$ python3 -q
>>> import numpy as np
>>> import numpy.linalg as la
>>> np.set_printoptions(precision=2, suppress=True, linewidth=160)
>>> F = np.loadtxt("layer3.csv", delimiter=",")
>>> print(F)
[[ 1.54  2.08 41.71 40.02 39.97]
 [ 0.79 -1.06 39.96 39.42 39.68]
 [-1.89  0.23 40.6  39.94 39.34]
 [-0.74  0.17 39.43 38.13 40.24]
 [ 0.09  1.23 39.33 39.91 40.42]
 [-0.39  0.55 40.52 40.4  39.87]
 [-0.36 -2.61 41.28 38.68 39.81]
 [ 0.3   1.5  41.3  39.84 41.11]
 [-1.01 -1.18 37.93 39.47 37.95]
 [ 0.22 -0.09 39.86 39.56 39.97]
 [-0.46 -0.72 39.44 42.26 40.51]
 [-0.33 -0.29 36.98 41.3  41.07]
 [-0.12  0.08 41.07 39.63 39.67]
 [-1.57  1.52 40.25 38.72 40.54]
 [-0.24  0.31 40.06 40.84 40.37]
 [-0.32 -0.47 38.25 38.97 40.24]
 [ 0.43  0.62 38.93 39.44 39.61]
 [ 0.04 -0.76 41.47 39.97 38.58]
 [ 0.84  0.14 39.55 40.02 39.73]
 [ 0.82 -0.65 40.37 40.32 39.35]
 [ 0.36  0.03 37.58 40.17 39.37]
 [ 0.63  0.43 41.04 40.46 39.75]
 [-0.35  0.93 39.45 40.68 41.61]]
>>> cen = F - F.mean(axis=0)
>>> V = la.svd(cen)[2][:1]
>>> out = cen - cen @ V.T @ V
>>> print((cen @ V.T).std(axis=0))
[1.3]
>>> vec = np.array([-2, 0, 2, 2, -1])
>>> target = F @ vec
>>> print(np.round(la.pinv(F) @ F, 2) + 0)
[[1. 0. 0. 0. 0.]
 [0. 1. 0. 0. 0.]
 [0. 0. 1. 0. 0.]
 [0. 0. 0. 1. 0.]
 [0. 0. 0. 0. 1.]]
>>> print(np.round(la.solve(F.T @ F, F.T @ target), 2) + 0)
[-2.  0.  2.  2. -1.]
>>> print(np.round(la.lstsq(F, target)[0], 2) + 0)
[-2.  0.  2.  2. -1.]
>>> rng = np.random.default_rng(17)
>>> target = target + 0.02 * rng.normal(size=23)
>>> print(target)
[120.43 117.51 125.51 116.33 117.84 122.75 120.81 120.55 118.87 118.43 123.76 116.17 121.93 120.58 121.92 114.83 116.3  124.22 117.74 120.39 115.43 122.01
 119.33]
>>> b, *_ = la.lstsq(F, target)
>>> print(b.round())
[-2.  0.  2.  2. -1.]
>>> print(np.round(la.norm(target - F @ b), 2))
0.1
>>> basis = F[[11, 18]].astype(float)
>>> for _ in range(5):
...     z = la.norm(F[:, None] - basis, axis=-1).argmin(axis=1)
...     basis = np.array([F[z == j].mean(axis=0) for j in range(2)])
... 
>>> print(z)
[1 1 1 1 1 1 1 1 0 1 0 0 1 1 1 0 1 1 1 1 0 1 1]
>>> print(basis[1] - basis[0])
[ 0.35  0.78  2.31 -0.66  0.15]
>>> print(basis.round(2) + 0)
[[-0.35 -0.53 38.04 40.43 39.83]
 [ 0.    0.26 40.34 39.78 39.98]]
>>> cen = F - F.mean(axis=0)
>>> Uu, sigma, Vt = la.svd(cen, full_matrices=False)
>>> print(np.abs(Uu[:, 0]).argmax())
11
>>> print(la.matrix_rank(cen))
5
>>> print(sigma ** 2 / (sigma ** 2).sum())
[0.37 0.27 0.17 0.11 0.08]
>>> print(np.abs(Vt[0]).argmax())
2
>>> print(np.round(cen.mean(axis=0), 2) + 0)
[0. 0. 0. 0. 0.]
>>> print(np.searchsorted(np.cumsum(sigma ** 2) / (sigma ** 2).sum(), 0.9) + 1)
4
>>> print(round(float((sigma ** 2).sum() ** 2 / (sigma ** 4).sum()), 2))
3.87
>>> print((np.sign(Uu[:, 0]) == np.sign(Uu[0, 0])).astype(int))
[1 0 1 0 0 1 1 1 0 1 0 0 1 1 1 0 0 1 0 1 0 1 0]
>>> C2 = np.cov(F, rowvar=False)
>>> print(np.polyfit(F[:, 4], F[:, 1], 1))
[  0.58 -22.92]
>>> print(np.corrcoef(F.T))
[[ 1.    0.13  0.19  0.16 -0.02]
 [ 0.13  1.    0.17  0.08  0.44]
 [ 0.19  0.17  1.   -0.13 -0.05]
 [ 0.16  0.08 -0.13  1.    0.24]
 [-0.02  0.44 -0.05  0.24  1.  ]]
>>> print(C2)
[[ 0.62  0.1   0.19  0.11 -0.01]
 [ 0.1   1.06  0.22  0.07  0.36]
 [ 0.19  0.22  1.64 -0.15 -0.06]
 [ 0.11  0.07 -0.15  0.8   0.17]
 [-0.01  0.36 -0.06  0.17  0.63]]
>>> print(la.eigvalsh(C2)[::-1])
[1.76 1.29 0.79 0.55 0.36]
>>> M = np.load("out17.npy")
>>> print(M)
[[ 1  1  1]
 [ 1  2  2]
 [ 1  4  3]
 [ 2  4  3]
 [ 2  6  4]
 [ 3  6  4]
 [ 3  7  5]
 [ 5  9  7]
 [ 7  9  9]
 [ 9 10 10]
 [10 10 12]
 [10 12 12]
 [11 14 12]
 [13 15 12]
 [13 17 14]
 [15 18 16]
 [16 20 18]
 [18 20 18]
 [18 21 19]
 [20 21 20]
 [21 22 21]
 [22 24 22]
 [23 24 24]
 [23 24 25]
 [23 24 26]
 [23 26 27]
 [24 28 27]
 [24 29 29]
 [26 30 30]
 [28 30 32]
 [30 31 34]]
>>> vec = np.array([-2, 0, -1])
>>> h1 = np.maximum(M @ vec, 0)
>>> print(np.tanh(M @ vec))
[-1. -1. -1. -1. -1. -1. -1. -1. -1. -1. -1. -1. -1. -1. -1. -1. -1. -1. -1. -1. -1. -1. -1. -1. -1. -1. -1. -1. -1. -1. -1.]
>>> print(M.T @ h1)
[0 0 0]
>>> print(np.maximum(M @ vec, 0) - np.maximum(-M @ vec, 0))
[ -3  -4  -5  -7  -8 -10 -11 -17 -23 -28 -32 -32 -34 -38 -40 -46 -50 -54 -55 -60 -63 -66 -70 -71 -72 -73 -75 -77 -82 -88 -94]
>>> print(np.flatnonzero(h1 > 1e-9))
[]
>>> Uu, sigma, Vt = la.svd(M)
>>> print(np.argmax(sigma[:-1] / (sigma[1:] + 1e-6)) + 1)
1
>>> out = Uu[:, :1] @ np.diag(sigma[:1]) @ Vt[:1]
>>> print(la.matrix_rank(M, rtol=0.05))
1
>>> print(round(np.abs(M - out).max(), 2))
1.97
>>> out = np.c_[M[:, :2] @ np.array([[-2, -2], [-1, -2]]), np.array([2, -1, 0, -1, 2, 0, 1, 2, 0, 2, 0, -3, -3, -3, 1, -3, 1, -3, -3, -3, -3, 2, -3, -2, -3, 2, -2, -3, 0, 2, -2])]
>>> print(out)
[[  -3   -4    2]
 [  -4   -6   -1]
 [  -6  -10    0]
 [  -8  -12   -1]
 [ -10  -16    2]
 [ -12  -18    0]
 [ -13  -20    1]
 [ -19  -28    2]
 [ -23  -32    0]
 [ -28  -38    2]
 [ -30  -40    0]
 [ -32  -44   -3]
 [ -36  -50   -3]
 [ -41  -56   -3]
 [ -43  -60    1]
 [ -48  -66   -3]
 [ -52  -72    1]
 [ -56  -76   -3]
 [ -57  -78   -3]
 [ -61  -82   -3]
 [ -64  -86   -3]
 [ -68  -92    2]
 [ -70  -94   -3]
 [ -70  -94   -2]
 [ -70  -94   -3]
 [ -72  -98    2]
 [ -76 -104   -2]
 [ -77 -106   -3]
 [ -82 -112    0]
 [ -86 -116    2]
 [ -91 -122   -2]]
>>> print(np.round(la.norm(out - M @ la.lstsq(M, out)[0], axis=0), 2) + 0)
[0.   0.   9.96]
>>> W0 = np.loadtxt("mat.csv", delimiter=",")
>>> print(W0)
[[11.  7.  5.]
 [ 7.  5.  5.]
 [10.  4.  4.]
 [ 7.  5.  5.]
 [10.  4.  4.]
 [12. 10.  6.]
 [ 6.  2.  4.]
 [ 8.  8.  6.]
 [11.  7.  5.]
 [11.  7.  5.]
 [ 8.  8.  6.]
 [12. 10.  6.]
 [11.  7.  5.]]
>>> q, Rm = la.qr(W0)
>>> print(q @ Rm)
[[11.  7.  5.]
 [ 7.  5.  5.]
 [10.  4.  4.]
 [ 7.  5.  5.]
 [10.  4.  4.]
 [12. 10.  6.]
 [ 6.  2.  4.]
 [ 8.  8.  6.]
 [11.  7.  5.]
 [11.  7.  5.]
 [ 8.  8.  6.]
 [12. 10.  6.]
 [11.  7.  5.]]
>>> print(round(abs(Rm[0, 0]), 2), round(la.norm(W0[:, 0]), 2))
35.13 35.13
>>> out = np.c_[W0[:, :1] @ np.array([[-3]]), np.array([1, 0, 2, -2, -2, 0, -2, 0, -2, -1, -2, -1, 1])]
>>> print(out)
[[-33.   1.]
 [-21.   0.]
 [-30.   2.]
 [-21.  -2.]
 [-30.  -2.]
 [-36.   0.]
 [-18.  -2.]
 [-24.   0.]
 [-33.  -2.]
 [-33.  -1.]
 [-24.  -2.]
 [-36.  -1.]
 [-33.   1.]]
>>> print(la.norm(la.qr(W0)[0].T @ out, axis=0) ** 2 / ((out ** 2).sum(axis=0) + 1e-12))
[1.   0.28]
>>> print(la.matrix_rank(out))
2
>>> print(np.round(la.lstsq(W0, out[:, 0])[0], 2) + 0)
[-3.  0.  0.]
>>> T = np.stack([W0, 3 * W0, W0[::-1]])
>>> print(T.shape)
(3, 13, 3)
>>> print((T @ W0.T).shape)
(3, 13, 13)
>>> print(la.matrix_rank(T.reshape(3, -1)))
2
>>> print(la.matrix_rank(T))
[3 3 3]
>>> proj = W0 @ la.solve(W0.T @ W0, W0.T)
>>> print(np.allclose(proj @ proj, proj))
True
>>> print(round(float(np.trace(proj)), 2))
3.0
>>> print(np.round(la.eigvalsh(proj), 2) + 0)
[0. 0. 0. 0. 0. 0. 0. 0. 0. 0. 1. 1. 1.]
>>> print(proj @ W0[:, 0])
[11.  7. 10.  7. 10. 12.  6.  8. 11. 11.  8. 12. 11.]
>>> data = np.load("w.npy")
>>> print(data)
[[ 34. -18.  30.   6. -12. -30.]
 [-18.   7. -15.  -3.   6.  15.]
 [ 30. -15.  23.   5. -10. -25.]
 [  6.  -3.   5.  -1.  -2.  -5.]
 [-12.   6. -10.  -2.   2.  10.]
 [-30.  15. -25.  -5.  10.  23.]]
>>> vec = np.array([4, 2, 2, 4, 5, 2])
>>> h1 = np.maximum(data @ vec, 0)
>>> print(data.T @ h1)
[ 3880. -2004.  3228.   660. -1336. -3340.]
>>> mat = np.minimum.outer(np.arange(1, 5), np.arange(1, 5)) * -3
>>> print(mat)
[[ -3  -3  -3  -3]
 [ -3  -6  -6  -6]
 [ -3  -6  -9  -9]
 [ -3  -6  -9 -12]]
>>> q = mat.astype(float).copy()
>>> for j in range(4):
...     q[:, j] -= q[:, :j] @ (q[:, :j].T @ q[:, j])
...     q[:, j] /= la.norm(q[:, j])
... 
>>> print(q.round(2) + 0)
[[-0.5   0.87  0.    0.  ]
 [-0.5  -0.29  0.82  0.  ]
 [-0.5  -0.29 -0.41  0.71]
 [-0.5  -0.29 -0.41 -0.71]]
>>> z = rng.permutation(4)
>>> out = mat[:, z] * rng.choice([-1, 1], 4)
>>> print(out)
[[-3  3  3 -3]
 [-6  3  6 -6]
 [-9  3  9 -6]
 [-9  3 12 -6]]
>>> Uu, _, Vt = la.svd(mat.T @ out)
>>> print(np.round(Uu @ Vt, 2) + 0)
[[ 0. -1.  0.  0.]
 [ 0.  0.  0.  1.]
 [ 1.  0.  0.  0.]
 [ 0.  0. -1.  0.]]
>>> print(np.round(la.lstsq(mat, out)[0], 2) + 0)
[[ 0. -1.  0.  0.]
 [ 0.  0.  0.  1.]
 [ 1.  0.  0.  0.]
 [ 0.  0. -1.  0.]]
>>> print(z)
[2 0 3 1]
>>> print(round(float(la.norm(out[1], 1)), 2), round(float(la.norm(out[1], np.inf)), 2))
21.0 6.0
>>> print(round(float(la.norm(out, 1)), 2), round(la.norm(out, np.inf), 2))
30.0 30.0
>>> print(round(float(la.norm(out) ** 2 / la.norm(out, 2) ** 2), 2))
1.02
>>> print(round(la.norm(out[1] - out[3]), 2))
6.71
>>> print(la.norm(out, axis=0))
[14.39  6.   16.43 10.82]
>>> print(out[1] @ out[3])
171
>>> print(la.norm(out, axis=1))
[ 6.   10.82 14.39 16.43]
>>> z = rng.permutation(4)
>>> print(z)
[2 1 3 0]
>>> out = mat[z][:, z]
>>> print(np.allclose(out, mat))
False
>>> print(np.sort(np.abs(la.eigvals(out))))
[ 0.85  1.28  3.   24.87]
>>> print(round(float(la.det(out)), 2), round(float(la.det(mat[z])), 2))
81.0 81.0
>>> print(out)
[[ -9  -6  -9  -3]
 [ -6  -6  -6  -3]
 [ -9  -6 -12  -3]
 [ -3  -3  -3  -3]]
>>> print(np.trace(out))
-30
>>> K = np.load("m.npy")
>>> print(K)
[[2 0 1 0 2 2]
 [0 1 1 1 2 0]
 [0 0 0 2 0 0]
 [0 0 0 2 2 1]
 [0 0 0 0 0 1]
 [0 0 0 0 0 1]]
>>> print(np.abs(np.diag(la.qr(K)[1])) > 1e-9)
[ True  True False  True False  True]
>>> print(np.round(np.trace(la.pinv(K) @ K), 2))
5.0
>>> print(np.unique(K.round(6), axis=0).shape)
(5, 6)
>>> print(np.allclose(K[:-1].T @ la.lstsq(K[:-1].T, K[-1])[0], K[-1]))
True
>>> m1 = np.load("arr.npy")
>>> print(m1)
[[0 0 0 0 0]
 [0 0 0 0 0]
 [0 0 0 0 0]
 [3 0 0 0 0]]
>>> print(np.count_nonzero(m1))
1
>>> print(np.diff(m1, axis=0))
[[0 0 0 0 0]
 [0 0 0 0 0]
 [3 0 0 0 0]]
>>> print(m1 - m1[0])
[[0 0 0 0 0]
 [0 0 0 0 0]
 [0 0 0 0 0]
 [3 0 0 0 0]]
>>> np.zeros(4, 5)
Traceback (most recent call last):
  File "<python-input-119>", line 1, in <module>
    np.zeros(4, 5)
    ~~~~~~~~^^^^^^
TypeError: Cannot interpret '5' as a data type
>>> print(round(float(la.norm(m1)), 2))
3.0
>>> print(np.abs(m1).max())
3
>>> m1[:, 5]
Traceback (most recent call last):
  File "<python-input-122>", line 1, in <module>
    m1[:, 5]
    ~~^^^^^^
IndexError: index 5 is out of bounds for axis 1 with size 5
>>> w1 = np.array([[-3, 2, 1], [-3, -4, -1], [4, 4, 5], [1, -2, -1], [2, -4, -1]])
>>> b = np.array([-2, -4, -4])
>>> act = np.maximum(m1 @ w1 + b, 0)
>>> print(act)
[[0 0 0]
 [0 0 0]
 [0 0 0]
 [0 2 0]]
>>> basis = np.array([[2, 2], [3, 3], [0, 3]])
>>> print((act @ basis).round(6).argmax(axis=1))
[0 0 0 0]
>>> print(act @ basis)
[[0 0]
 [0 0]
 [0 0]
 [6 6]]
>>> print(m1 @ m1.T)
[[0 0 0 0]
 [0 0 0 0]
 [0 0 0 0]
 [0 0 0 9]]
>>> print(m1[:, 3] @ m1[:, 0])
0
>>> Uu, sigma, Vt = la.svd(m1)
>>> print(sigma)
[3. 0. 0. 0.]
>>> out = Uu[:, :1] @ np.diag(sigma[:1]) @ Vt[:1]
>>> print(la.matrix_rank(out))
1
>>> print(round(float(la.norm(m1 - out) / la.norm(m1)), 2))
0.0
>>> print(out)
[[0. 0. 0. 0. 0.]
 [0. 0. 0. 0. 0.]
 [0. 0. 0. 0. 0.]
 [3. 0. 0. 0. 0.]]
>>> X = np.load("sample11.npy")
>>> print(X)
[[ 0.04  0.55 -2.84  0.79]
 [-0.12 -1.35  2.18  1.55]
 [-1.81  1.48  1.88 -0.01]
 [-0.87 -2.06 -1.94 -0.49]
 [ 1.05 -0.13 -1.53 -2.35]
 [-0.05  0.81 -2.39 -1.63]
 [-1.   -1.24 -1.91  1.68]
 [-1.49 -2.07  1.13 -1.1 ]
 [ 0.65 -0.81 -0.38 -2.79]
 [-1.81  1.88  0.42 -1.42]
 [-2.4   0.83  1.39 -0.79]
 [-0.58 -2.01 -1.89  1.03]
 [ 0.68  1.76 -2.33  0.14]
 [-1.76  1.31 -0.31  2.03]]
>>> print(round(la.norm(m1, 2) / la.norm(m1), 2))
1.0
>>> print(la.cond(m1) > 100)
True
>>> print(la.matrix_rank(m1, rtol=0.1))
1
